% python3 -q
>>> import numpy as np
>>> import numpy.linalg as la
>>> np.set_printoptions(precision=3, suppress=True, linewidth=100, legacy="1.25")
>>> rng = np.random.default_rng(41)
>>> K = rng.normal(size=(22, 3)) + 5 * np.array([4, 6, 0])
>>> K
array([[18.768, 30.267, -0.007],
       [20.502, 28.673,  1.108],
       [20.094, 28.829, -1.358],
       [18.693, 29.282,  1.186],
       [20.895, 29.456, -0.547],
       [21.93 , 30.903, -0.803],
       [19.85 , 29.57 ,  0.152],
       [20.879, 29.725,  0.369],
       [20.568, 30.784, -0.63 ],
       [19.778, 31.972, -0.186],
       [20.03 , 30.441, -0.577],
       [19.61 , 31.678,  1.296],
       [18.897, 30.065, -1.289],
       [18.468, 30.003,  1.525],
       [19.918, 31.47 , -1.057],
       [20.136, 30.081,  0.086],
       [20.993, 30.573, -0.549],
       [18.649, 29.446, -0.021],
       [19.449, 28.475, -1.764],
       [20.811, 30.256, -0.586],
       [20.441, 30.494, -0.214],
       [19.573, 31.149,  0.853]])
>>> np.round(la.norm(K, 2) / la.norm(K), 3)
0.999
>>> la.matrix_rank(K, rtol=0.1)
1
>>> la.cond(K) > 100
False
>>> [round(float(x), 3) for x in la.svd(K, compute_uv=False)[:3]]
[169.689, 4.649, 3.318]
>>> np.abs(la.svd(K)[2][-1])
array([0.641, 0.421, 0.642])
>>> cen = K - K.mean(axis=0)
>>> V = la.svd(cen)[2][:1]
>>> out = cen - cen @ V.T @ V
>>> la.norm(out, axis=1).round(6).argmax()
18
>>> np.diag(V.T @ V)
array([0.519, 0.023, 0.457])
>>> out.std(axis=0)
array([0.496, 0.911, 0.566])
>>> round(float(la.norm(out) / la.norm(cen)), 3)
0.761
>>> Z = K[[9, 8]].astype(float)
>>> for _ in range(3):
...     lab = la.norm(K[:, None] - Z, axis=-1).argmin(axis=1)
...     Z = np.array([K[lab == j].mean(axis=0) for j in range(2)])
... 
>>> lab
array([0, 1, 1, 0, 1, 1, 1, 1, 1, 0, 1, 0, 1, 0, 0, 1, 1, 1, 1, 1, 1, 0])
>>> Z
array([[19.259, 30.832,  0.516],
       [20.275, 29.851, -0.442]])
>>> Z[1] - Z[0]
array([ 1.016, -0.98 , -0.957])
>>> np.bincount(lab)
array([ 7, 15])
>>> arr = np.load("mat.npy")
>>> arr
array([[5, 4, 3],
       [4, 5, 4],
       [3, 4, 5]])
>>> out = np.array([[1, 2, 4], [1, 2, 4]])
>>> Z = np.kron(out, arr)
>>> Z
array([[ 5,  4,  3, 10,  8,  6, 20, 16, 12],
       [ 4,  5,  4,  8, 10,  8, 16, 20, 16],
       [ 3,  4,  5,  6,  8, 10, 12, 16, 20],
       [ 5,  4,  3, 10,  8,  6, 20, 16, 12],
       [ 4,  5,  4,  8, 10,  8, 16, 20, 16],
       [ 3,  4,  5,  6,  8, 10, 12, 16, 20]])
>>> la.matrix_rank(Z)
3
>>> round(la.norm(Z, 2), 3), round(la.norm(out, 2) * la.norm(arr, 2), 3)
(80.052, 80.052)
>>> Z.shape
(6, 9)
>>> data = np.loadtxt("dump.csv", delimiter=",")
>>> data
array([[ 0.9,  2.6, -0.6],
       [ 1.1, -1.1, -0.8],
       [-0.3, -0.7, -0.6],
       [-0.7, -0.7,  0.4]])
>>> out = data / la.norm(data, axis=1, keepdims=True)
>>> C2 = out @ out.T
>>> la.norm(out, axis=1)
array([1., 1., 1., 1.])
>>> round(float(np.degrees(np.arccos(np.clip(C2[1, 2], -1, 1)))), 3)
57.149
>>> T = np.stack([data, -2 * data, data[::-1]])
>>> la.matrix_rank(T)
array([3, 3, 3])
>>> la.norm(T, axis=(1, 2))
array([3.615, 7.23 , 3.615])
>>> np.einsum("bij,cij->bc", T, T)
array([[ 13.07, -26.14,  -3.54],
       [-26.14,  52.28,   7.08],
       [ -3.54,   7.08,  13.07]])
>>> (T @ data.T).shape
(3, 4, 4)
>>> vec = np.array([4, -5, -3])
>>> target = data @ vec
>>> target
array([-7.6, 12.3,  4.1, -0.5])
>>> np.round(la.pinv(data) @ data, 3) + 0
array([[1., 0., 0.],
       [0., 1., 0.],
       [0., 0., 1.]])
>>> target = target + 0.3 * rng.normal(size=4)
>>> target
array([-7.17 , 12.604,  4.178, -0.635])
>>> b, *_ = la.lstsq(data, target)
>>> [round(float(la.norm(la.solve(data.T @ data + lam * np.eye(3), data.T @ target))), 2) for lam in (0, 1, 10, 100)]
[7.21, 5.69, 2.19, 0.34]
>>> np.round(data.T @ (target - data @ b), 3) + 0
array([0., 0., 0.])
>>> mat = (rng.random((4, 4)) < 0.3) + np.eye(4)
>>> mat /= mat.sum(axis=1, keepdims=True)
>>> mat
array([[0.5  , 0.   , 0.5  , 0.   ],
       [0.   , 0.667, 0.333, 0.   ],
       [0.   , 0.   , 1.   , 0.   ],
       [0.   , 0.5  , 0.   , 0.5  ]])
>>> out = mat / np.sqrt((mat ** 2).mean(axis=1, keepdims=True))
>>> la.norm(out, axis=1)
array([2., 2., 2., 2.])
>>> la.matrix_rank(mat - mat.mean(axis=1, keepdims=True))
3
>>> vec = np.ones(3)
>>> for _ in range(4):
...     vec = arr @ vec
...     vec /= la.norm(vec)
...     print(round(vec @ arr @ vec, 3))
... 
12.352
12.352
12.352
12.352
>>> np.round(la.eigvalsh(arr)[-1], 3)
12.352
>>> out = mat / la.norm(mat, axis=1, keepdims=True)
>>> C2 = out @ out.T
>>> C2[0]
array([1.   , 0.316, 0.707, 0.   ])
>>> round(float(np.degrees(np.arccos(np.clip(C2[0, 1], -1, 1)))), 3)
71.565
>>> la.norm(out, axis=1)
array([1., 1., 1., 1.])
>>> np.argwhere(np.triu(np.abs(C2) > 0.95, 1))
array([], shape=(0, 2), dtype=int64)
>>> u = np.array([-1, 2, -1])
>>> r1 = np.array([2, 0, 0])
>>> E = u[:, None] + r1[None, :]
>>> E
array([[ 1, -1, -1],
       [ 4,  2,  2],
       [ 1, -1, -1]])
>>> round(float(la.det(2 * E)), 3), np.round(la.det(E), 3)
(0.0, 0.0)
>>> round(float(la.det(E[::-1])), 3)
0.0
>>> np.round(np.poly(E), 3) + 0
array([ 1., -2.,  6.,  0.])
>>> round(la.det(E.T), 3)
0.0
>>> np.kron(np.eye(2, dtype=int), E)
array([[ 1, -1, -1,  0,  0,  0],
       [ 4,  2,  2,  0,  0,  0],
       [ 1, -1, -1,  0,  0,  0],
       [ 0,  0,  0,  1, -1, -1],
       [ 0,  0,  0,  4,  2,  2],
       [ 0,  0,  0,  1, -1, -1]])
>>> out = E / la.norm(E, axis=1, keepdims=True)
>>> C2 = out @ out.T
>>> C2.round(3) + 0
array([[1., 0., 1.],
       [0., 1., 0.],
       [1., 0., 1.]])
>>> la.norm(out, axis=1)
array([1., 1., 1.])
>>> np.abs(np.diag(la.qr(E)[1])) > 1e-9
array([ True,  True, False])
>>> E @ la.pinv(E) @ E
array([[ 1., -1., -1.],
       [ 4.,  2.,  2.],
       [ 1., -1., -1.]])
>>> np.allclose(E[:-1].T @ la.lstsq(E[:-1].T, E[-1])[0], E[-1])
True
>>> round(np.trace(la.pinv(E) @ E), 3)
2.0
>>> la.lstsq(E[:-1].T, E[-1])[2]
2
>>> r = la.matrix_rank(E)
>>> r
2
>>> N = la.svd(E)[2][r:].T
>>> la.matrix_rank(E.T @ E), la.matrix_rank(E @ E.T)
(2, 2)
>>> np.allclose(E @ N, 0)
True
>>> N @ N.T
array([[ 0. ,  0. ,  0. ],
       [ 0. ,  0.5, -0.5],
       [ 0. , -0.5,  0.5]])
>>> [int(la.matrix_rank(E[:i])) for i in range(1, len(E) + 1)]
[1, 2, 2]
>>> [int(la.matrix_rank(np.delete(E, i, axis=0))) for i in range(3)]
[2, 1, 2]
>>> N[:, 0] / N[np.abs(N[:, 0]).round(6).argmax(), 0]
array([-0.,  1., -1.])
>>> F = np.loadtxt("data.csv", delimiter=",")
>>> F
array([[1.   , 0.2  , 0.04 , 0.008],
       [0.2  , 1.   , 0.2  , 0.04 ],
       [0.04 , 0.2  , 1.   , 0.2  ],
       [0.008, 0.04 , 0.2  , 1.   ]])
>>> q, Rm = la.qr(F)
>>> round(float(np.trace(q @ q.T)), 3)
4.0
>>> np.round(q.T @ q, 3) + 0
array([[1., 0., 0., 0.],
       [0., 1., 0., 0.],
       [0., 0., 1., 0.],
       [0., 0., 0., 1.]])
>>> q.round(3) + 0
array([[-0.98 ,  0.2  ,  0.   ,  0.   ],
       [-0.196, -0.96 ,  0.2  ,  0.   ],
       [-0.039, -0.192, -0.961, -0.196],
       [-0.008, -0.038, -0.192,  0.981]])
>>> np.round(abs(Rm[0, 0]), 3), round(la.norm(F[:, 0]), 3)
(1.021, 1.021)
>>> round(la.det(mat.T), 3)
0.167
>>> np.round(np.einsum("ij,ji->", mat, mat), 3)
1.944
>>> round(float(la.eigvals(mat).sum().real), 3)
2.667
>>> la.eigvals(mat)
array([0.5  , 0.5  , 0.667, 1.   ])
>>> np.poly(mat)
array([ 1.   , -2.667,  2.583, -1.083,  0.167])
>>> np.round(la.det(2 * mat), 3), np.round(la.det(mat), 3)
(2.667, 0.167)
>>> round(float(np.einsum("ii->", mat)), 3)
2.667
>>> L = la.cholesky(F)
>>> np.diag(L) ** 2
array([1.  , 0.96, 0.96, 0.96])
>>> round(np.prod(np.diag(L)) ** 2, 3), round(la.det(F), 3)
(0.885, 0.885)
>>> out = F + rng.integers(-2, 3, (4, 2)) @ rng.integers(-2, 3, (2, 4))
>>> out
array([[ 0.   , -4.8  ,  3.04 ,  0.008],
       [-0.8  , -1.   ,  1.2  ,  0.04 ],
       [ 1.04 , -0.8  ,  2.   ,  0.2  ],
       [-2.992,  0.04 , -0.8  ,  1.   ]])
>>> out - F
array([[-1., -5.,  3.,  0.],
       [-1., -2.,  1.,  0.],
       [ 1., -1.,  1.,  0.],
       [-3.,  0., -1.,  0.]])
>>> la.matrix_rank(out - F, tol=1e-8)
2
>>> np.round(la.svd(out - F, compute_uv=False), 3) + 0
array([6.481, 3.464, 0.   , 0.   ])
>>> np.abs(out - F).sum(axis=1)
array([9., 4., 3., 4.])
>>> X = np.load("x.npy")
>>> X
array([[1., 0.],
       [0., 1.]])
>>> la.eigvals(X)
array([1., 1.])
>>> np.einsum("ii->", X)
2.0
>>> np.einsum("ij,ji->", X, X)
2.0
>>> round(la.det(2 * X), 3), round(la.det(X), 3)
(4.0, 1.0)
>>> np.poly(X)
array([ 1., -2.,  1.])
>>> np.round(la.det(X.T), 3)
1.0
>>> J = 0.9 ** np.abs(np.subtract.outer(np.arange(2), np.arange(2)))
>>> J
array([[1. , 0.9],
       [0.9, 1. ]])
>>> L = la.cholesky(J)
>>> la.eigvalsh(J).min() > 0
True
>>> round(np.prod(np.diag(L)) ** 2, 3), round(float(la.det(J)), 3)
(0.19, 0.19)
>>> J / np.sqrt(np.outer(np.diag(J), np.diag(J)))
array([[1. , 0.9],
       [0.9, 1. ]])
>>> np.poly(J)
array([ 1.  , -2.  ,  0.19])
>>> np.einsum("ii->", J)
2.0
>>> round(la.eigvals(J).sum().real, 3)
2.0
>>> lab = rng.permutation(3)
>>> lab
array([1, 0, 2])
>>> out = arr[lab][:, lab]
>>> np.allclose(out, arr)
False
>>> round(float(la.det(out)), 3), np.round(la.det(arr[lab]), 3)
(16.0, -16.0)
>>> np.diag(out)
array([5, 5, 5])
>>> vec = np.array([-2, -1])
>>> np.einsum("ij,j->i", J, vec)
array([-2.9, -2.8])
>>> J * vec
array([[-2. , -0.9],
       [-1.8, -1. ]])
>>> (J * vec).sum(axis=1)
array([-2.9, -2.8])
>>> (J @ vec).argmax()
1
